$ python -q
>>> import numpy as np
>>> np.set_printoptions(precision=2, suppress=True, linewidth=140)
>>> W0 = np.loadtxt("run9.csv", delimiter=",")
>>> W0
array([[-0.7 , -0.2 , -0.9 ,  1.4 ,  2.1 , -2.52,  0.5 ,  0.2 , -0.3 ,  1.1 , -0.5 , -2.8 , -0.5 , -0.5 ],
       [ 0.7 , -0.9 , -0.7 , -0.7 ,  0.4 , -0.51,  0.  , -0.1 ,  1.3 ,  1.7 , -0.1 ,  0.6 , -0.7 ,  0.  ],
       [-2.2 , -1.8 ,  0.8 , -0.5 ,  0.7 ,  2.49, -0.2 ,  2.  , -0.1 , -0.3 ,  0.5 ,  1.2 ,  0.  ,  0.9 ],
       [ 0.3 ,  1.1 ,  1.1 , -1.5 ,  0.1 , -0.01,  0.6 , -2.3 ,  0.7 , -0.3 ,  0.  ,  0.9 ,  0.1 , -0.1 ],
       [ 0.6 ,  0.3 ,  0.4 ,  0.9 ,  1.1 ,  8.06, -2.8 , -1.4 ,  0.7 , -0.3 ,  1.6 , -0.6 ,  1.1 ,  0.6 ],
       [-0.7 , -0.1 ,  0.1 , -0.7 ,  0.9 , -2.98,  0.1 , -0.2 ,  1.7 , -0.6 , -0.6 , -1.2 ,  0.9 , -0.3 ],
       [-1.  ,  0.5 ,  0.5 , -0.4 , -1.3 , -7.48,  1.5 ,  0.5 , -0.7 ,  0.  , -1.5 , -2.1 ,  0.5 , -0.8 ],
       [-1.2 , -0.9 ,  0.3 ,  1.3 , -0.3 ,  3.51,  1.1 , -1.7 , -0.1 ,  0.9 ,  0.7 , -0.9 ,  0.4 , -0.3 ],
       [-1.1 , -0.9 ,  0.2 , -0.9 ,  0.3 ,  5.51, -1.2 ,  1.1 ,  0.1 ,  0.1 ,  1.1 ,  2.  , -1.  , -0.7 ],
       [ 0.5 ,  2.  ,  0.4 ,  1.1 , -1.1 , -2.  ,  0.2 ,  0.2 ,  0.9 ,  0.4 , -0.4 ,  0.  , -0.5 ,  0.5 ],
       [-0.4 , -0.1 , -0.9 , -1.5 , -0.1 , -8.  ,  0.  ,  0.1 ,  1.2 , -1.1 , -1.6 ,  0.7 ,  0.5 ,  0.3 ],
       [-0.2 ,  0.2 ,  0.9 ,  0.3 , -0.1 , -3.  ,  1.4 , -1.  ,  0.3 ,  2.3 , -0.6 ,  1.  , -0.6 ,  0.3 ],
       [ 2.3 , -1.9 ,  0.  ,  0.4 ,  0.9 , -3.52,  1.4 , -0.1 , -0.6 , -0.4 , -0.7 ,  1.  ,  1.1 ,  0.  ],
       [ 0.8 , -0.3 ,  1.  ,  2.  , -0.3 , -3.  , -2.6 , -2.4 ,  0.8 ,  0.8 , -0.6 ,  0.1 ,  0.3 ,  0.1 ],
       [-0.4 ,  0.3 ,  0.7 , -0.4 ,  0.5 , -3.96,  0.9 , -1.1 ,  0.7 ,  0.3 , -0.8 , -0.6 , -0.7 ,  0.1 ],
       [-0.8 , -1.2 , -0.3 , -1.1 ,  0.2 , -1.98,  0.4 ,  1.4 , -1.5 ,  0.9 , -0.4 , -1.2 ,  0.2 , -0.5 ],
       [-0.1 , -0.1 , -1.2 ,  1.2 ,  0.5 ,  3.47, -0.4 , -1.2 , -0.1 ,  0.4 ,  0.7 ,  1.3 ,  2.5 ,  0.  ],
       [-0.9 , -1.  ,  0.7 , -0.9 ,  0.8 ,  0.52,  1.4 , -0.6 , -1.2 ,  0.  ,  0.1 , -0.4 , -0.2 , -1.5 ]])
>>> # column 5 dominates
>>> [round(float(x), 2) for x in np.linalg.svd(W0, compute_uv=False)[:3]]
[18.45, 6.93, 5.79]
>>> W = np.array([[0, 2],
...     [2, -1],
...     [2, 2],
...     [-1, -1],
...     [2, 0],
...     [1, 2],
...     [-2, -2],
...     [-1, 0],
...     [-1, -2],
...     [1, 2],
...     [1, 0],
...     [-2, -2],
...     [1, -1],
...     [1, 1]])
>>> c = np.array([5, -2])
>>> hid = np.maximum(W0 @ W + c, 0)
>>> (hid > 0).astype(int)
array([[1, 0],
       [1, 0],
       [1, 1],
       [1, 0],
       [1, 1],
       [1, 0],
       [0, 0],
       [1, 1],
       [1, 1],
       [1, 0],
       [0, 0],
       [1, 0],
       [0, 0],
       [1, 0],
       [1, 0],
       [1, 0],
       [1, 0],
       [1, 0]])
>>> (hid > 0).mean(axis=0)
array([0.83, 0.22])
>>> np.linalg.matrix_rank(hid)
np.int64(2)
>>> W2 = np.array([[0, 0], [0, 2]])
>>> hid @ W2
array([[ 0.  ,  0.  ],
       [ 0.  ,  0.  ],
       [ 0.  ,  1.96],
       [ 0.  ,  0.  ],
       [ 0.  , 38.44],
       [ 0.  ,  0.  ],
       [ 0.  ,  0.  ],
       [ 0.  ,  7.44],
       [ 0.  , 15.44],
       [ 0.  ,  0.  ],
       [ 0.  ,  0.  ],
       [ 0.  ,  0.  ],
       [ 0.  ,  0.  ],
       [ 0.  ,  0.  ],
       [ 0.  ,  0.  ],
       [ 0.  ,  0.  ],
       [ 0.  ,  0.  ],
       [ 0.  ,  0.  ]])
>>> (hid @ W2).round(6).argmax(axis=1)
array([0, 0, 1, 0, 1, 0, 0, 1, 1, 0, 0, 0, 0, 0, 0, 0, 0, 0])
>>> W @ W2
array([[ 0,  4],
       [ 0, -2],
       [ 0,  4],
       [ 0, -2],
       [ 0,  0],
       [ 0,  4],
       [ 0, -4],
       [ 0,  0],
       [ 0, -4],
       [ 0,  4],
       [ 0,  0],
       [ 0, -4],
       [ 0, -2],
       [ 0,  2]])
>>> B = np.array([[2, 1],
...     [1, 0],
...     [2, 0],
...     [-2, 1],
...     [0, 1],
...     [2, 2],
...     [2, 0],
...     [-2, 2],
...     [1, 0],
...     [0, -2],
...     [1, 0],
...     [0, -2],
...     [2, -1],
...     [1, -2]])
>>> np.vstack([W0, B.T]).shape
(20, 14)
>>> np.linalg.matrix_rank(W0 @ B)
np.int64(2)
>>> np.einsum("ij->j", W0)
array([ -4.5,  -5. ,   3.1,   0. ,   5.3, -15.4,   2.3,  -6.6,   3.8,   5.9,  -3.1,  -1. ,   3.4,  -1.9])
>>> left, sig = np.linalg.svd(W0)
Traceback (most recent call last):
  File "<python-input-20>", line 1, in <module>
    left, sig = np.linalg.svd(W0)
    ^^^^^^^^^
ValueError: too many values to unpack (expected 2)
>>> left, sig, vt = np.linalg.svd(W0, full_matrices=False)
>>> np.allclose(left * sig @ vt, W0)
True
>>> round(float(np.sqrt((sig ** 2).sum())), 2), np.round(np.linalg.norm(W0), 2)
(23.12, np.float64(23.12))
>>> np.round(sig / sig[0], 2) + 0
array([1.  , 0.38, 0.31, 0.26, 0.26, 0.22, 0.22, 0.18, 0.16, 0.13, 0.1 , 0.09, 0.07, 0.  ])
>>> (sig > 1e-8).sum()
np.int64(14)
>>> sig
array([18.45,  6.93,  5.79,  4.81,  4.72,  4.14,  4.08,  3.3 ,  2.99,  2.43,  1.81,  1.7 ,  1.26,  0.01])
>>> np.cumsum(sig ** 2) / np.sum(sig ** 2)
array([0.64, 0.73, 0.79, 0.83, 0.87, 0.91, 0.94, 0.96, 0.97, 0.99, 0.99, 1.  , 1.  , 1.  ])
>>> sig = 10 * 0.7 ** np.arange(3)
>>> O, _ = np.linalg.qr(np.array([[1.2, 0.3, -0.5], [-0.6, 0.7, 0.7], [0.5, 0.2, -0.3]]))
>>> rng = np.random.default_rng(741173)
>>> data = rng.normal(size=(24, 3)) * sig @ O
>>> data
array([[ 12.87,   9.08,  11.27],
       [  9.32,   8.11,  -0.53],
       [ -5.06,   3.05,  -1.38],
       [ -6.4 ,  -8.82,  -9.39],
       [ -3.6 ,  10.01,  -6.41],
       [  2.91,  -3.55,  -6.81],
       [ 16.38,   3.29,   4.81],
       [ 12.37,  16.12,   0.18],
       [ -6.88,  -4.14,  -8.72],
       [-16.16, -10.17,  -5.49],
       [  7.04,   1.74,  -0.78],
       [  6.46,  -4.7 ,   6.36],
       [  2.33,  -4.07,   3.71],
       [  4.4 ,   5.67, -10.9 ],
       [  2.21,  -0.55,   0.01],
       [ -5.45,  -2.71,   7.51],
       [-11.88,  -8.95,   0.65],
       [ -0.51,   3.16,  -0.3 ],
       [ -5.  ,  -1.16,  -5.91],
       [  6.23,  -9.24,   7.94],
       [  2.99,  -7.74,   1.58],
       [ -5.31,   5.09,   5.77],
       [-15.94,  -4.68, -15.6 ],
       [ -4.94, -17.53,  -2.61]])
>>> Xs = data - data.mean(axis=0)
>>> V = np.linalg.svd(Xs)[2][:1]
>>> B = Xs - Xs @ V.T @ V
>>> np.linalg.norm(B, axis=1).round(6).argmax()
np.int64(19)
>>> (Xs @ V.T).std(axis=0)
array([10.52])
>>> round(float(np.linalg.norm(B) / np.linalg.norm(Xs)), 2)
0.6
>>> np.cov(Xs @ V.T, rowvar=False)
array(115.44)
>>> Xs = data - data.mean(axis=1)
Traceback (most recent call last):
  File "<python-input-40>", line 1, in <module>
    Xs = data - data.mean(axis=1)
         ~~~~~^~~~~~~~~~~~~~~~~~~
ValueError: operands could not be broadcast together with shapes (24,3) (24,) 
>>> Xs = data - data.mean(axis=0)
>>> left, sig, vt = np.linalg.svd(Xs, full_matrices=False)
>>> np.round(Xs.mean(axis=0), 2) + 0
array([0., 0., 0.])
>>> sig ** 2 / (sig ** 2).sum()
array([0.64, 0.25, 0.11])
>>> vt[0] * np.sign(vt[0, np.abs(vt[0]).argmax()])
array([0.76, 0.53, 0.38])
>>> np.abs(vt[0]).argmax()
np.int64(0)
>>> labels = data[:, 0] > np.median(data[:, 0])
>>> u = data[labels].mean(axis=0) - data[~labels].mean(axis=0)
>>> round(float((((data - data.mean(axis=0)) @ u > 0) == labels).mean()), 2)
0.96
>>> labels.astype(int)
array([1, 1, 0, 0, 0, 1, 1, 1, 0, 0, 1, 1, 1, 1, 1, 0, 0, 0, 0, 1, 1, 0, 0, 0])
>>> np.argsort(-np.abs(u).round(6), kind="stable")
array([0, 2, 1])
>>> m1 = np.loadtxt("data.csv", delimiter=",")
>>> m1
array([[ 1.7,  0.9,  0.1,  0.1, -1.3, -1.8,  0.4, -0.8, -2.3, -0.2, -1.1,  1.5,  1. ,  0.2],
       [-0.8, -0.2,  0. , -0.8, -0.4,  0.5, -1.4, -1.7, -0.7, -1.8,  0.7,  1.4,  1.1, -0.5],
       [ 1.6, -1.4,  1.6, -0.1, -1.4,  0.2,  0.5,  1.1, -1.2, -1. ,  0.6,  0.2, -1.6,  0.7],
       [-0.8,  0.6,  0.1,  1.1,  0.4,  0.4, -0.5, -0.6,  1. , -0.6,  1.8, -0.3,  1.1,  0.6],
       [ 0.2,  1.3,  0.5, -0.2, -0.8, -0.4,  0. , -0.2,  0.8,  0.8, -0.2, -0.1, -0.6, -1.4],
       [-0.7, -0.5,  1. , -0.6, -0.7, -0.1,  0. ,  0. ,  0. , -0.9,  0.2,  0.7,  0.3, -0.8],
       [ 0.7, -0.3, -0.5, -0.4, -0.1,  1.7, -0.8,  0.1, -1.3, -0.7, -0.1, -1. , -0.7, -1.3],
       [-0.8, -1.2,  0.9, -1.6,  1.6,  0.3,  1.5,  0.6, -1.2, -0.5,  1.5,  0.7, -0.5,  1.1],
       [-0.7, -0.1, -1. ,  0.9, -0.4,  1. ,  1.5,  0. , -0.6, -0.6,  0.4,  0.6, -0.9,  0.1],
       [ 0.6, -0.2,  1.1, -0.4,  1. ,  1.3, -0.7,  0.1,  1.4,  0.5, -1. ,  0.7,  0.4,  1.1],
       [-0.1,  2.2, -0.7, -0.9,  0.8,  0.9, -0.5, -0.8, -1.3, -1.5,  2.1, -0.8, -1.3, -0.8],
       [ 0.3,  1. ,  0.2, -0.5, -1.6,  1.9,  0.2, -1.5, -0.6,  1. , -0.6, -1.8,  0.1, -1.4],
       [-0.8, -0.3,  0.5, -0.1,  0.8,  1.5,  1.5,  1.2, -1.4,  0.4,  0.2, -2. ,  0. , -0.3],
       [ 0.3, -0.2, -1.4, -0.1, -1. , -1.2, -0.1,  0.5, -0.6,  0. ,  0.9, -0.7,  0.3, -0.2],
       [-0.2, -0.8,  0.2,  2. , -1.7, -0.2, -2.2, -1. ,  1. , -0.2,  0.3, -0.1,  0.2, -1.4],
       [ 0.6, -0.8,  0.2, -0.5, -0.1, -2.3, -0.7, -0.7, -0.7, -1.4, -0.3,  0.8,  1.6, -1.6],
       [ 0.6, -0.4,  1.5,  0.3,  2.4, -0.8,  1.1,  0.5,  0.6, -0.8,  0. , -0.1,  1. , -1.1],
       [ 0.1,  0. ,  0.1,  0.6, -0.4, -0.2, -0.5,  1.1,  1.3, -1.6,  0.2,  1.2, -0.2,  0.5],
       [-1.2,  0. ,  0.9,  0.1, -0.2,  1.2,  0.3,  0.8, -0.4, -0.6, -0.4,  1.1,  1. , -1.4],
       [-0.5,  1.2, -0.5, -2.5,  1.5,  0.9,  0.8, -0.6,  0.7, -0.1, -0.5, -0.5,  0.5,  0. ],
       [ 0.3, -1.1,  1.3,  0.6,  0.6,  0.9,  1.5, -1.1,  1.5, -0.3, -0.7, -0.8, -0.9, -2. ],
       [-1.7,  0. , -0.7, -1.1,  0.3, -0.9,  0.3, -0.4,  0.6,  1.6,  0.3,  0.9,  0.5, -0.6],
       [-0.1, -0.8,  1.3,  1. , -0.4, -2.4, -0.6, -1.4, -0.4,  0.1,  1. , -0.2, -0.3,  0.3],
       [ 1.4, -0.7,  0. , -0.1,  0.6, -1.2,  1.7,  0.3,  0.6,  0.2, -0.8, -0.4, -2.1, -0.5],
       [-0.6, -2.2,  1.2,  1.7, -1.5,  0.6, -1.8, -0.8,  1.1,  0.3, -0.6,  0.9,  0. , -0.6],
       [ 0.1, -1.1,  0.3,  0.2,  1.1, -0.9, -1.2,  1.2,  0.9, -1.1,  0.5,  0.3, -0.1,  1.9],
       [-0.9,  2. ,  1.1,  0.2, -1.4, -1.2,  0. ,  0. ,  0.1,  0.5, -0.8, -0.1, -0.2,  0. ],
       [-0.6,  2.1, -0.4, -2. ,  0. , -0.3, -1.9, -0.8,  0.7,  1. , -1.8, -0.9,  0.6,  0.8],
       [-0.3, -2.6, -0.4, -0.2,  0.4, -0.8, -1.1, -0.7, -0.3, -1. , -0.6,  1.8, -0.9, -1. ],
       [-1.3, -0.5, -1.2, -0.8,  1. , -0.5,  0.5, -0.7, -1.3,  0.5,  0.4, -1.9, -1. , -3.3],
       [-0.3, -1.4, -0.7,  0. , -0.6,  0.2, -1.7, -1.1,  0.2,  2.6,  2. , -0.4,  0.1,  0.1],
       [-6. ,  3. ,  6. ,  6. , -4.5,  5.5,  1. ,  1. , -5.5, -3. , -5.5,  1. , -5.5, -8. ],
       [ 0.6,  1.2,  1. , -1.2,  0.9,  0.9, -0.8, -1.1, -0.2, -0.7,  0.9, -1.6, -1.8,  0.2],
       [ 0.7, -0.6,  0.8, -2.2,  0.3, -0.3,  1.2, -0.2,  0.3, -2. ,  0. ,  0.8,  0.8,  0.4],
       [-2.4, -1. ,  0. ,  0.6,  0.4,  0. , -0.1, -0.3, -1.4,  0.1,  0.3, -0.1, -0.2,  1.5],
       [ 0.6, -0.1, -0.9, -0.2, -1.9, -0.2, -1.8, -0.8,  1.2, -2.4,  1.7,  0.1,  0.8,  0. ],
       [-0.8, -1.4,  0.8,  1. ,  0.1, -0.2,  0.7,  0.6, -1.8,  0.5,  1. , -0.2,  1.4, -2.1],
       [ 1.4, -1.2, -1.5,  1.2, -0.6,  1.4, -0.9,  1.5,  1. , -1.4,  0.2,  0.4,  1.3,  0.6],
       [ 0.8,  0.2,  0.5,  0.3, -1.1, -0.2, -0.5, -0.7,  0.8,  0.4, -1.1,  0.1,  2.3, -1. ],
       [-0.7,  0.5,  2.2, -0.2,  1.8, -0.7,  0.3,  0.6, -0.8,  0.1, -0.4,  1.2,  0.5,  0.9],
       [ 0.4, -0.1, -1. ,  0.8, -1.4, -1. ,  1.6,  0.9, -1.2, -1.6,  1. ,  1.4,  0.3,  0.1],
       [-0.3,  1.1, -0.6, -0.7,  1. , -1.2, -0.5,  1.2,  1. ,  0.5,  0.7, -0.4, -0.3, -0.8],
       [-0.1, -0.3, -1.5,  1.1,  0.2, -1.5,  0.1, -0.8,  0.9,  0.5,  0.9,  2.4,  1.6, -1.2],
       [-0.1,  0.8,  0.4,  0.4,  0.1,  0. ,  0.7, -0.1,  0.6,  0. , -0.3,  1.3,  0. ,  0.2],
       [ 0. , -0.1,  0.1,  0.1,  1.1, -0.5,  0.7,  0.3,  0.3,  0.4,  0.8, -1.3,  0.1, -0.5]])
>>> hat = m1 @ np.linalg.solve(m1.T @ m1, m1.T)
>>> np.round(np.linalg.eigvalsh(hat), 2) + 0
array([0., 0., 0., 0., 0., 0., 0., 0., 0., 0., 0., 0., 0., 0., 0., 0., 0., 0., 0., 0., 0., 0., 0., 0., 0., 0., 0., 0., 0., 0., 0., 1., 1.,
       1., 1., 1., 1., 1., 1., 1., 1., 1., 1., 1., 1.])
>>> np.allclose(hat @ hat, hat)
True
